$ python -q
>>> import numpy as np
>>> np.set_printoptions(precision=2, suppress=True, linewidth=140, sign=" ")
>>> W0 = np.load("run3.npy")
>>> W0
array([[ 4.24,  0.46, -1.79],
       [ 0.46, -1.92, -1.65],
       [-1.79, -1.65, -0.31]])
>>> left, s, VT = np.linalg.svd(W0)
>>> np.argmax(s[:-1] / (s[1:] + 1e-6)) + 1
np.int64(2)
>>> s.round(2) + 0
array([ 5.,  3.,  0.])
>>> Y = left[:, :2] @ np.diag(s[:2]) @ VT[:2]
>>> np.linalg.matrix_rank(Y)
np.int64(2)
>>> round(np.abs(W0 - Y).max(), 2)
np.float64(0.0)
>>> np.round(np.linalg.norm(W0 - Y, 2), 2), round(s[2], 2)
(np.float64(0.0), np.float64(0.0))
>>> round(float(W0[2] @ W0[1]), 2)
2.86
>>> np.linalg.norm(W0, axis=1)
array([ 4.62,  2.57,  2.45])
>>> round(float(np.linalg.norm(W0, "nuc")), 2)
8.0
>>> np.linalg.norm(W0, axis=0)
array([ 4.62,  2.57,  2.45])
>>> np.round(np.linalg.norm(W0[2] - W0[1]), 2)
np.float64(2.63)
>>> round(np.linalg.norm(W0) ** 2 / np.linalg.norm(W0, 2) ** 2, 2)
np.float64(1.36)
>>> round(np.linalg.norm(W0, 2), 2)
np.float64(5.0)
>>> M = np.array([[2, -1, 1, 1], [-1, -2, 1, 5], [1, 1, -6, 2], [1, 5, 2, 0]])
>>> M
array([[ 2, -1,  1,  1],
       [-1, -2,  1,  5],
       [ 1,  1, -6,  2],
       [ 1,  5,  2,  0]])
>>> # symmetric
>>> vals, V = np.linalg.eig(M)
>>> np.sort(np.linalg.eigvals(M.T))
array([-6.79, -6.11,  2.3 ,  4.6 ])
>>> vals
array([ 2.3 ,  4.6 , -6.11, -6.79])
>>> vals, V = np.linalg.eigh(M)
>>> x0 = np.array([-3, 4, -3, -4])
>>> V * np.abs(vals) @ V.T
array([[ 2.51,  0.75, -0.34, -0.07],
       [ 0.75,  5.46,  0.07, -0.82],
       [-0.34,  0.07,  6.45, -0.5 ],
       [-0.07, -0.82, -0.5 ,  5.39]])
>>> x0 @ M @ x0
np.int64(-138)
>>> (np.sign(V[:, -1].round(6)) == np.sign(V[0, -1].round(6))).astype(int)
array([ 1,  1,  1,  1])
>>> x0 @ M @ x0 / (x0 @ x0), round(vals[0], 2), round(vals[-1], 2)
(np.float64(-2.76), np.float64(-6.79), np.float64(4.6))
>>> np.linalg.eigvalsh(M[1:, 1:])
array([-6.79, -5.76,  4.55])
>>> [round(float(np.linalg.det(M[:i, :i])), 2) + 0 for i in range(1, 5)]
[2.0, -5.0, 28.0, 440.0]
>>> np.all(np.linalg.eigvalsh(M) > 0)
np.False_
>>> E = np.array([[1, 0, -2], [1, 1, -2], [-1, 0, 1], [0, 1, -1]])
>>> E[:, 1] = -3 * E[:, 0]
>>> E
array([[ 1, -3, -2],
       [ 1, -3, -2],
       [-1,  3,  1],
       [ 0,  0, -1]])
>>> np.argsort(-np.linalg.norm(E, axis=0).round(6), kind="stable")[:3]
array([ 1,  2,  0])
>>> round(np.linalg.norm(E, 2) / np.linalg.norm(E), 2)
np.float64(0.98)
>>> np.round(E @ np.linalg.pinv(E) @ E, 2) + 0
array([[ 1., -3., -2.],
       [ 1., -3., -2.],
       [-1.,  3.,  1.],
       [ 0.,  0., -1.]])
>>> np.allclose(E[:-1].T @ np.linalg.lstsq(E[:-1].T, E[-1])[0], E[-1])
True
>>> round(float(np.trace(np.linalg.pinv(E) @ E)), 2)
2.0
>>> np.unique(E.round(6), axis=0).shape
(3, 3)
>>> x0 = np.array([2, 1, 3])
>>> a = np.maximum(E @ x0, 0)
>>> np.maximum(E @ (3 * x0), 0)
array([  0,   0,  12,   0])
>>> a
array([ 0,  0,  4,  0])
>>> E * (a > 1e-9)[:, None]
array([[ 0,  0,  0],
       [ 0,  0,  0],
       [-1,  3,  1],
       [ 0,  0,  0]])
>>> rk = np.linalg.matrix_rank(E)
>>> rk
np.int64(2)
>>> null = np.linalg.svd(E)[2][rk:].T
>>> np.linalg.matrix_rank(E.T @ E), np.linalg.matrix_rank(E @ E.T)
(np.int64(2), np.int64(2))
>>> np.round(null[:, 0] / null[np.abs(null[:, 0]).round(6).argmax(), 0], 2) + 0
array([ 1.  ,  0.33,  0.  ])
>>> [int(np.linalg.matrix_rank(np.delete(E, i, axis=0))) for i in range(4)]
[2, 2, 2, 2]
>>> null.shape
(3, 1)
>>> np.allclose(E @ null, 0)
True
>>> [int(np.linalg.matrix_rank(E[:i])) for i in range(1, len(E) + 1)]
[1, 1, 2, 2]
>>> mat = np.loadtxt("layer0.csv", delimiter=",")
>>> mat
array([[ 0.,  1.,  0.,  1.],
       [ 1.,  0.,  1.,  1.],
       [ 0.,  1.,  0.,  1.],
       [ 1.,  1.,  1.,  0.]])
>>> # symmetric
>>> t3 = np.stack([mat, 4 * mat, mat[::-1]])
>>> np.einsum("bij,cij->bc", t3, t3)
array([[  10.,   40.,    4.],
       [  40.,  160.,   16.],
       [   4.,   16.,   10.]])
>>> (t3 @ mat.T).shape
(3, 4, 4)
>>> t3.shape
(3, 4, 4)
>>> np.linalg.matrix_rank(t3)
array([ 3,  3,  3])
>>> np.linalg.det(t3)
array([ 0.,  0.,  0.])
>>> t3.sum(axis=0)
array([[ 1.,  6.,  1.,  5.],
       [ 5.,  1.,  5.,  6.],
       [ 1.,  5.,  1.,  6.],
       [ 5.,  6.,  5.,  1.]])
>>> np.linalg.matrix_rank(t3.reshape(3, -1))
np.int64(2)
>>> np.abs(np.diag(np.linalg.qr(mat)[1])) > 1e-9
array([ True,  True, False,  True])
>>> np.unique(mat.round(6), axis=0).shape
(3, 4)
>>> np.allclose(mat[:-1].T @ np.linalg.lstsq(mat[:-1].T, mat[-1])[0], mat[-1])
False
>>> vals, V = np.linalg.eigh(mat)
>>> x0 = np.array([-1, 3, -2, 1])
>>> (np.sign(V[:, -1].round(6)) == np.sign(V[0, -1].round(6))).astype(int)
array([ 1,  1,  1,  1])
>>> np.linalg.eigvalsh(mat[1:, 1:])
array([-1., -1.,  2.])
>>> x0 @ mat @ x0 / (x0 @ x0), np.round(vals[0], 2), round(float(vals[-1]), 2)
(np.float64(-1.2), np.float64(-1.56), 2.56)
>>> x0 @ mat @ x0
np.float64(-18.0)
>>> left, s, VT = np.linalg.svd(mat)
>>> V = VT[:(s > 1e-8).sum()]
>>> rng = np.random.default_rng(9415)
>>> x0 = mat[1] + 5 * mat[3] + rng.integers(2) * np.eye(4)[0]
>>> x0
array([ 6.,  5.,  6.,  1.])
>>> round(float(np.linalg.norm(x0 - V.T @ V @ x0)), 2)
0.0
>>> np.allclose(V.T @ V @ x0, x0)
True
>>> round(np.linalg.norm(mat[3] - mat[0]), 2)
np.float64(1.73)
>>> round(float(np.linalg.norm(mat[3], 1)), 2), round(float(np.linalg.norm(mat[3], np.inf)), 2)
(3.0, 1.0)
>>> np.linalg.norm(mat, axis=0)
array([ 1.41,  1.73,  1.41,  1.73])
>>> J = np.load("m.npy")
>>> J
array([[ 0.24, 12.03, -0.65],
       [-0.99, 13.86,  0.36],
       [-0.28, 13.66, -0.95],
       [ 1.18, 11.99, -0.2 ],
       [-0.7 , 11.6 , -0.93],
       [ 1.29, 10.6 ,  0.66],
       [-1.2 , 11.93, -0.56],
       [ 0.55, 12.4 , -1.02],
       [ 1.7 , 13.25, -0.11],
       [-1.33, 11.21,  0.15],
       [-0.36, 12.51, -0.94],
       [-0.38, 12.85, -0.32],
       [ 0.79, 12.91,  0.91],
       [ 1.29, 11.82, -2.17],
       [-0.99, 13.12,  1.12],
       [-0.43, 13.26,  0.3 ],
       [-0.63, 13.54, -0.12],
       [-1.56, 13.25, -0.49],
       [ 0.68, 11.57, -0.6 ],
       [ 0.12, 12.09,  0.26],
       [ 0.39, 11.35, -0.19],
       [-1.08, 11.33, -1.45]])
>>> Y = np.c_[J[:, :2] @ np.array([[-1, -2], [0, -1]]), np.array([1, 3, 6, 5, 1, 6, 4, 8, 4, 8, 6, 9, 3, 3, 7, 3, 7, 0, 2, 4, 7, 1])]
>>> Y
array([[ -0.24, -12.51,   1.  ],
       [  0.99, -11.88,   3.  ],
       [  0.28, -13.1 ,   6.  ],
       [ -1.18, -14.35,   5.  ],
       [  0.7 , -10.2 ,   1.  ],
       [ -1.29, -13.18,   6.  ],
       [  1.2 ,  -9.53,   4.  ],
       [ -0.55, -13.5 ,   8.  ],
       [ -1.7 , -16.65,   4.  ],
       [  1.33,  -8.55,   8.  ],
       [  0.36, -11.79,   6.  ],
       [  0.38, -12.09,   9.  ],
       [ -0.79, -14.49,   3.  ],
       [ -1.29, -14.4 ,   3.  ],
       [  0.99, -11.14,   7.  ],
       [  0.43, -12.4 ,   3.  ],
       [  0.63, -12.28,   7.  ],
       [  1.56, -10.13,   0.  ],
       [ -0.68, -12.93,   2.  ],
       [ -0.12, -12.33,   4.  ],
       [ -0.39, -12.13,   7.  ],
       [  1.08,  -9.17,   1.  ]])
>>> np.linalg.matrix_rank(Y)
np.int64(3)
>>> np.linalg.matrix_rank(np.c_[J, Y])
np.int64(4)
